>>> import numpy as np
>>> from numpy import linalg as LA
>>> np.set_printoptions(precision=3, suppress=True, linewidth=120)
>>> feats = np.minimum.outer(np.arange(1, 6), np.arange(1, 6)) * 2
>>> feats
array([[ 2,  2,  2,  2,  2],
       [ 2,  4,  4,  4,  4],
       [ 2,  4,  6,  6,  6],
       [ 2,  4,  6,  8,  8],
       [ 2,  4,  6,  8, 10]])
>>> ev, vecs = LA.eigh(feats)
>>> np.round(vecs.T @ vecs, 3) + 0
array([[1., 0., 0., 0., 0.],
       [0., 1., 0., 0., 0.],
       [0., 0., 1., 0., 0.],
       [0., 0., 0., 1., 0.],
       [0., 0., 0., 0., 1.]])
>>> round(ev.sum(), 3), np.trace(feats)
(np.float64(30.0), np.int64(30))
>>> LA.eigvalsh(feats + 4 * np.eye(5))
array([ 4.543,  4.707,  5.166,  6.897, 28.687])
>>> np.unique(ev.round(6) + 0, return_counts=True)[1]
array([1, 1, 1, 1, 1])
>>> print(LA.eigvalsh(feats @ feats))
[  0.295   0.499   1.359   8.395 609.452]
>>> ev
array([ 0.543,  0.707,  1.166,  2.897, 24.687])
>>> print(np.poly(feats))
[   1.  -30.  140. -224.  144.  -32.]
>>> print(np.einsum("ii->", feats))
30
>>> np.round(LA.det(2 * feats), 3), round(float(LA.det(feats)), 3)
(np.float64(1024.0), 32.0)
>>> np.kron(np.eye(2, dtype=int), feats)
array([[ 2,  2,  2,  2,  2,  0,  0,  0,  0,  0],
       [ 2,  4,  4,  4,  4,  0,  0,  0,  0,  0],
       [ 2,  4,  6,  6,  6,  0,  0,  0,  0,  0],
       [ 2,  4,  6,  8,  8,  0,  0,  0,  0,  0],
       [ 2,  4,  6,  8, 10,  0,  0,  0,  0,  0],
       [ 0,  0,  0,  0,  0,  2,  2,  2,  2,  2],
       [ 0,  0,  0,  0,  0,  2,  4,  4,  4,  4],
       [ 0,  0,  0,  0,  0,  2,  4,  6,  6,  6],
       [ 0,  0,  0,  0,  0,  2,  4,  6,  8,  8],
       [ 0,  0,  0,  0,  0,  2,  4,  6,  8, 10]])
>>> np.einsum("ij,ji->", feats, feats)
np.int64(620)
